$ ipython --no-banner

In [1]: import numpy as np

In [2]: np.set_printoptions(precision=2, suppress=True, linewidth=120, legacy="1.25")

In [3]: rd = lambda a: np.round(a, 2) + 0

In [4]: E = np.load("w.npy")

In [5]: E
Out[5]: 
array([[2.24, 4.56, 4.9 ],
       [3.26, 3.68, 5.53],
       [4.03, 3.16, 7.21],
       [1.68, 3.14, 6.17],
       [2.35, 3.96, 6.35],
       [3.04, 2.95, 5.63],
       [4.1 , 3.37, 5.99],
       [1.99, 3.93, 4.8 ],
       [2.  , 3.76, 4.17],
       [4.41, 1.29, 7.54],
       [2.56, 2.86, 6.3 ],
       [3.01, 1.34, 4.19],
       [3.26, 3.49, 6.4 ],
       [4.27, 2.53, 7.32],
       [2.95, 3.04, 5.5 ],
       [2.49, 3.66, 5.56],
       [3.22, 3.54, 5.96],
       [2.59, 3.03, 6.43],
       [3.4 , 2.6 , 5.97],
       [4.17, 2.92, 5.82]])

In [6]: basis = E[[9, 7]].astype(float)

In [7]: for _ in range(4):
   ...:     labels = np.linalg.norm(E[:, None] - basis, axis=-1).argmin(axis=1)
   ...:     basis = np.array([E[labels == j].mean(axis=0) for j in range(2)])
   ...: 

In [8]: labels
Out[8]: array([1, 1, 0, 1, 1, 1, 0, 1, 1, 0, 1, 1, 1, 0, 1, 1, 1, 1, 1, 0])

In [9]: rd(basis[1] - basis[0])
Out[9]: array([-1.53,  0.65, -1.19])

In [10]: np.abs(basis[1] - basis[0]).argmax()
Out[10]: 0

In [11]: np.bincount(labels)
Out[11]: array([ 5, 15])

In [12]: P = E @ np.linalg.solve(E.T @ E, E.T)

In [13]: np.allclose(P @ P, P)
Out[13]: True

In [14]: rd(P @ E[:, 1])
Out[14]: 
array([4.56, 3.68, 3.16, 3.14, 3.96, 2.95, 3.37, 3.93, 3.76, 1.29, 2.86, 1.34, 3.49, 2.53, 3.04, 3.66, 3.54, 3.03,
       2.6 , 2.92])

In [15]: rd(np.linalg.eigvalsh(P))
Out[15]: array([0., 0., 0., 0., 0., 0., 0., 0., 0., 0., 0., 0., 0., 0., 0., 0., 0., 1., 1., 1.])

In [16]: m1 = np.load("data.npy")

In [17]: m1
Out[17]: 
array([[ 11.64,   2.35,   3.4 ,  -9.59,   9.56,  -0.36,  -5.29, -13.27,  -7.32,  -4.05,   4.72],
       [ -7.34,  -0.16,  -3.29,  -0.04,  -7.82,  -1.8 ,  -9.73,  10.53,  -6.77,  -9.54,  -8.38],
       [  4.61,   0.23,   1.98,   0.11,   4.12,   1.06,   5.07,  -6.03,   2.86,   5.22,   5.22],
       [-10.27,  -2.49,  -3.71,   7.39,  -9.32,  -0.3 ,   2.16,  13.16,   4.25,   1.04,  -5.71],
       [ 10.15,   2.72,   2.99, -10.35,   8.96,  -1.01,  -6.08, -12.57,  -8.14,  -5.93,   3.98],
       [  0.71,  -1.71,   2.61,   9.68,   2.99,   2.8 ,  19.25,  -2.91,  16.45,  18.51,   8.15],
       [ 11.23,   2.24,   4.94,  -4.73,  10.28,   1.16,   3.85, -13.5 ,   0.62,   4.79,   8.16],
       [ -9.07,  -1.1 ,  -3.33,   5.01,  -8.18,  -0.82,  -1.45,  11.48,   1.11,  -1.94,  -6.15],
       [  3.07,   1.94,   0.1 ,  -7.94,   1.56,  -1.47, -11.4 ,  -3.5 , -11.14, -10.59,  -2.54],
       [ -5.56,   1.17,  -3.59,  -5.26,  -5.64,  -2.81, -15.46,   8.22, -12.97, -15.49,  -9.13],
       [ -1.08,  -0.47,   0.34,   1.92,  -0.44,   0.56,   3.18,   0.87,   2.8 ,   2.57,   1.07],
       [ -3.36,   0.26,  -1.66,  -0.95,  -3.54,  -0.99,  -5.76,   4.48,  -4.16,  -5.91,  -4.43],
       [ -1.71,  -0.2 ,  -1.35,  -1.66,  -2.08,  -0.8 ,  -4.57,   2.73,  -3.81,  -5.28,  -3.67],
       [ -1.44,  -2.73,   1.46,  12.05,   0.14,   3.16,  19.38,   0.3 ,  17.73,  18.14,   5.97],
       [ -9.15,  -1.65,  -4.09,   4.74,  -8.51,  -0.28,  -1.11,  11.03,   0.8 ,  -2.16,  -5.91],
       [ -1.43,  -1.39,   1.14,   7.54,  -0.15,   2.15,  12.5 ,   0.73,  11.14,  11.6 ,   3.22],
       [ -0.84,   2.13,  -2.27, -10.46,  -2.39,  -3.26, -19.18,   3.16, -16.82, -18.24,  -7.66]])

In [18]: P = m1 @ np.linalg.solve(m1.T @ m1, m1.T)

In [19]: rd(np.diag(P))
Out[19]: array([0.52, 0.61, 0.7 , 0.63, 0.87, 0.7 , 0.75, 0.55, 0.76, 0.93, 0.82, 0.26, 0.55, 0.51, 0.73, 0.61, 0.52])

In [20]: rd(np.trace(P))
Out[20]: 11.0

In [21]: rd(P @ m1[:, 2])
Out[21]: 
array([ 3.4 , -3.29,  1.98, -3.71,  2.99,  2.61,  4.94, -3.33,  0.1 , -3.59,  0.34, -1.66, -1.35,  1.46, -4.09,  1.14,
       -2.27])

In [22]: x0 = np.array([7, 8, 2, 6, 1, 2, 9, 1, 0, 5, 6])

In [23]: y = m1 @ x0

In [24]: rd(np.linalg.pinv(m1) @ m1)
Out[24]: 
array([[1., 0., 0., 0., 0., 0., 0., 0., 0., 0., 0.],
       [0., 1., 0., 0., 0., 0., 0., 0., 0., 0., 0.],
       [0., 0., 1., 0., 0., 0., 0., 0., 0., 0., 0.],
       [0., 0., 0., 1., 0., 0., 0., 0., 0., 0., 0.],
       [0., 0., 0., 0., 1., 0., 0., 0., 0., 0., 0.],
       [0., 0., 0., 0., 0., 1., 0., 0., 0., 0., 0.],
       [0., 0., 0., 0., 0., 0., 1., 0., 0., 0., 0.],
       [0., 0., 0., 0., 0., 0., 0., 1., 0., 0., 0.],
       [0., 0., 0., 0., 0., 0., 0., 0., 1., 0., 0.],
       [0., 0., 0., 0., 0., 0., 0., 0., 0., 1., 0.],
       [0., 0., 0., 0., 0., 0., 0., 0., 0., 0., 1.]])

In [25]: rng = np.random.default_rng(458)

In [26]: y = y + 0.3 * rng.normal(size=17)

In [27]: rd(y)
Out[27]: 
array([   6.11, -246.39,  142.41,  -60.86,  -28.75,  375.07,  184.41, -106.66, -186.35, -342.48,   50.23, -139.22,
       -117.26,  351.  , -111.28,  221.03, -371.54])

In [28]: b, *_ = np.linalg.lstsq(m1, y)

In [29]: rd(b)
Out[29]: array([7.39, 8.41, 1.43, 6.2 , 0.82, 1.03, 9.35, 1.06, 0.  , 4.71, 6.29])

In [30]: b.round()
Out[30]: array([ 7.,  8.,  1.,  6.,  1.,  1.,  9.,  1., -0.,  5.,  6.])

In [31]: rd(m1.T @ (y - m1 @ b))
Out[31]: array([0., 0., 0., 0., 0., 0., 0., 0., 0., 0., 0.])

In [32]: theta = np.radians(60)

In [33]: Rm = np.eye(11)

In [34]: Rm[10, 10] = Rm[3, 3] = np.cos(theta)

In [35]: Rm[10, 3], Rm[3, 10] = -np.sin(theta), np.sin(theta)

In [36]: rd(Rm)
Out[36]: 
array([[ 1.  ,  0.  ,  0.  ,  0.  ,  0.  ,  0.  ,  0.  ,  0.  ,  0.  ,  0.  ,  0.  ],
       [ 0.  ,  1.  ,  0.  ,  0.  ,  0.  ,  0.  ,  0.  ,  0.  ,  0.  ,  0.  ,  0.  ],
       [ 0.  ,  0.  ,  1.  ,  0.  ,  0.  ,  0.  ,  0.  ,  0.  ,  0.  ,  0.  ,  0.  ],
       [ 0.  ,  0.  ,  0.  ,  0.5 ,  0.  ,  0.  ,  0.  ,  0.  ,  0.  ,  0.  ,  0.87],
       [ 0.  ,  0.  ,  0.  ,  0.  ,  1.  ,  0.  ,  0.  ,  0.  ,  0.  ,  0.  ,  0.  ],
       [ 0.  ,  0.  ,  0.  ,  0.  ,  0.  ,  1.  ,  0.  ,  0.  ,  0.  ,  0.  ,  0.  ],
       [ 0.  ,  0.  ,  0.  ,  0.  ,  0.  ,  0.  ,  1.  ,  0.  ,  0.  ,  0.  ,  0.  ],
       [ 0.  ,  0.  ,  0.  ,  0.  ,  0.  ,  0.  ,  0.  ,  1.  ,  0.  ,  0.  ,  0.  ],
       [ 0.  ,  0.  ,  0.  ,  0.  ,  0.  ,  0.  ,  0.  ,  0.  ,  1.  ,  0.  ,  0.  ],
       [ 0.  ,  0.  ,  0.  ,  0.  ,  0.  ,  0.  ,  0.  ,  0.  ,  0.  ,  1.  ,  0.  ],
       [ 0.  ,  0.  ,  0.  , -0.87,  0.  ,  0.  ,  0.  ,  0.  ,  0.  ,  0.  ,  0.5 ]])

In [37]: M2 = m1 @ Rm.T

In [38]: np.allclose(m1 @ m1.T, M2 @ M2.T)
Out[38]: True

In [39]: rd(np.linalg.svd(m1, compute_uv=False)), rd(np.linalg.svd(M2, compute_uv=False))
Out[39]: 
(array([78.48, 57.68,  1.76,  1.54,  1.35,  1.13,  0.85,  0.69,  0.64,  0.5 ,  0.45]),
 array([78.48, 57.68,  1.76,  1.54,  1.35,  1.13,  0.85,  0.69,  0.64,  0.5 ,  0.45]))

In [40]: rd(Rm @ Rm)
Out[40]: 
array([[ 1.  ,  0.  ,  0.  ,  0.  ,  0.  ,  0.  ,  0.  ,  0.  ,  0.  ,  0.  ,  0.  ],
       [ 0.  ,  1.  ,  0.  ,  0.  ,  0.  ,  0.  ,  0.  ,  0.  ,  0.  ,  0.  ,  0.  ],
       [ 0.  ,  0.  ,  1.  ,  0.  ,  0.  ,  0.  ,  0.  ,  0.  ,  0.  ,  0.  ,  0.  ],
       [ 0.  ,  0.  ,  0.  , -0.5 ,  0.  ,  0.  ,  0.  ,  0.  ,  0.  ,  0.  ,  0.87],
       [ 0.  ,  0.  ,  0.  ,  0.  ,  1.  ,  0.  ,  0.  ,  0.  ,  0.  ,  0.  ,  0.  ],
       [ 0.  ,  0.  ,  0.  ,  0.  ,  0.  ,  1.  ,  0.  ,  0.  ,  0.  ,  0.  ,  0.  ],
       [ 0.  ,  0.  ,  0.  ,  0.  ,  0.  ,  0.  ,  1.  ,  0.  ,  0.  ,  0.  ,  0.  ],
       [ 0.  ,  0.  ,  0.  ,  0.  ,  0.  ,  0.  ,  0.  ,  1.  ,  0.  ,  0.  ,  0.  ],
       [ 0.  ,  0.  ,  0.  ,  0.  ,  0.  ,  0.  ,  0.  ,  0.  ,  1.  ,  0.  ,  0.  ],
       [ 0.  ,  0.  ,  0.  ,  0.  ,  0.  ,  0.  ,  0.  ,  0.  ,  0.  ,  1.  ,  0.  ],
       [ 0.  ,  0.  ,  0.  , -0.87,  0.  ,  0.  ,  0.  ,  0.  ,  0.  ,  0.  , -0.5 ]])

In [41]: J = np.load("x.npy")

In [42]: J
Out[42]: 
array([[ -3,   6,   0,   5,   6,   8],
       [  5,  -2,   7,   4,   0,   7],
       [  8,   8,  13,   5,   4,   3],
       [  0,   7,   2,  -1,   7,   4],
       [  2,   3,   2,   5,   1,   4],
       [  8,   5,   0,   2,   7, -13]])

In [43]: M2 = J[0, 0] * J[1:] - np.outer(J[1:, 0], J[0])

In [44]: M2
Out[44]: 
array([[  0, -24, -21, -37, -30, -61],
       [  0, -72, -39, -55, -60, -73],
       [  0, -21,  -6,   3, -21, -12],
       [  0, -21,  -6, -25, -15, -28],
       [  0, -63,   0, -46, -69, -25]])

In [45]: np.flatnonzero(~M2.round(6).any(axis=1))
Out[45]: array([], dtype=int64)

In [46]: M2[:, 6]
IndexError: index 6 is out of bounds for axis 1 with size 6


In [47]: M2 - M2[0]
Out[47]: 
array([[  0,   0,   0,   0,   0,   0],
       [  0, -48, -18, -18, -30, -12],
       [  0,   3,  15,  40,   9,  49],
       [  0,   3,  15,  12,  15,  33],
       [  0, -39,  21,  -9, -39,  36]])

In [48]: M2.sum(axis=0)
Out[48]: array([   0, -201,  -72, -160, -195, -199])

In [49]: M2.sum(axis=1)
Out[49]: array([-173, -299,  -57,  -95, -203])

In [50]: rd(np.linalg.norm(M2))
Out[50]: 200.8

In [51]: F = np.load("arr.npy")

In [52]: F
Out[52]: 
array([[ 1.02,  0.  , -3.  ,  1.  ,  1.  ,  3.  ,  3.  ],
       [-2.  ,  3.02, -1.  ,  3.  ,  0.  , -3.  ,  1.  ],
       [ 2.  ,  3.  ,  0.02, -3.  , -3.  ,  1.  , -1.  ],
       [ 1.  ,  3.  ,  0.  , -1.98, -2.  ,  1.  ,  0.  ],
       [-1.  , -2.  ,  2.  , -2.  , -0.98,  0.  ,  0.  ],
       [ 1.  , -2.  ,  0.  , -3.  ,  3.  ,  1.02,  2.  ],
       [ 1.  ,  0.  , -3.  ,  1.  ,  1.  ,  3.  ,  3.02]])

In [53]: labels = rng.permutation(7)

In [54]: labels
Out[54]: array([4, 1, 3, 5, 0, 2, 6])

In [55]: M2 = F[labels][:, labels]

In [56]: np.diag(M2)
Out[56]: array([-0.98,  3.02, -1.98,  1.02,  1.02,  0.02,  3.02])

In [57]: rd(np.linalg.det(M2)), rd(np.linalg.det(F[labels]))
Out[57]: (3.8, -3.8)

In [58]: rd(np.sort(np.abs(np.linalg.eigvals(M2))))
Out[58]: array([0.02, 1.15, 1.15, 2.67, 2.67, 2.83, 7.18])

In [59]: np.allclose(M2, F)
Out[59]: False

In [60]: left, s, VT = np.linalg.svd(F)

In [61]: np.argmax(s[:-1] / (s[1:] + 1e-6)) + 1
Out[61]: 6

In [62]: rd(s)
Out[62]: array([8.41, 7.41, 6.93, 3.  , 2.08, 0.52, 0.  ])

In [63]: M2 = left[:, :6] @ np.diag(s[:6]) @ VT[:6]

In [64]: np.linalg.matrix_rank(F, rtol=0.05)
Out[64]: 6

In [65]: np.linalg.matrix_rank(M2)
Out[65]: 6

In [66]: rd(np.linalg.norm(F - M2, 2)), rd(s[6])
Out[66]: (0.0, 0.0)

In [67]: rd(np.linalg.norm(F - M2) / np.linalg.norm(F))
Out[67]: 0.0

In [68]: arr = np.load("dump.npy")

In [69]: arr
Out[69]: 
array([[ -2,  -2,  -2,  -2,  -2,  -2,  -2,  -2,  -2,  -2],
       [ -2,  -4,  -4,  -4,  -4,  -4,  -4,  -4,  -4,  -4],
       [ -2,  -4,  -6,  -6,  -6,  -6,  -6,  -6,  -6,  -6],
       [ -2,  -4,  -6,  -8,  -8,  -8,  -8,  -8,  -8,  -8],
       [ -2,  -4,  -6,  -8, -10, -10, -10, -10, -10, -10],
       [ -2,  -4,  -6,  -8, -10, -12, -12, -12, -12, -12],
       [ -2,  -4,  -6,  -8, -10, -12, -14, -14, -14, -14],
       [ -2,  -4,  -6,  -8, -10, -12, -14, -16, -16, -16],
       [ -2,  -4,  -6,  -8, -10, -12, -14, -16, -18, -18],
       [ -2,  -4,  -6,  -8, -10, -12, -14, -16, -18, -20]])

In [70]: M2 = arr / np.sqrt((arr ** 2).mean(axis=1, keepdims=True))

In [71]: np.linalg.matrix_rank(M2) == np.linalg.matrix_rank(arr)
Out[71]: True

In [72]: q, Rm = np.linalg.qr(arr)

In [73]: q.shape, Rm.shape
Out[73]: ((10, 10), (10, 10))

In [74]: rd(q @ Rm)
Out[74]: 
array([[ -2.,  -2.,  -2.,  -2.,  -2.,  -2.,  -2.,  -2.,  -2.,  -2.],
       [ -2.,  -4.,  -4.,  -4.,  -4.,  -4.,  -4.,  -4.,  -4.,  -4.],
       [ -2.,  -4.,  -6.,  -6.,  -6.,  -6.,  -6.,  -6.,  -6.,  -6.],
       [ -2.,  -4.,  -6.,  -8.,  -8.,  -8.,  -8.,  -8.,  -8.,  -8.],
       [ -2.,  -4.,  -6.,  -8., -10., -10., -10., -10., -10., -10.],
       [ -2.,  -4.,  -6.,  -8., -10., -12., -12., -12., -12., -12.],
       [ -2.,  -4.,  -6.,  -8., -10., -12., -14., -14., -14., -14.],
       [ -2.,  -4.,  -6.,  -8., -10., -12., -14., -16., -16., -16.],
       [ -2.,  -4.,  -6.,  -8., -10., -12., -14., -16., -18., -18.],
       [ -2.,  -4.,  -6.,  -8., -10., -12., -14., -16., -18., -20.]])

In [75]: x0 = np.array([1, -3, 2])

In [76]: h1 = np.maximum(E @ x0, 0)

In [77]: rd(E.T @ h1)
Out[77]: array([384.4 , 300.37, 701.58])
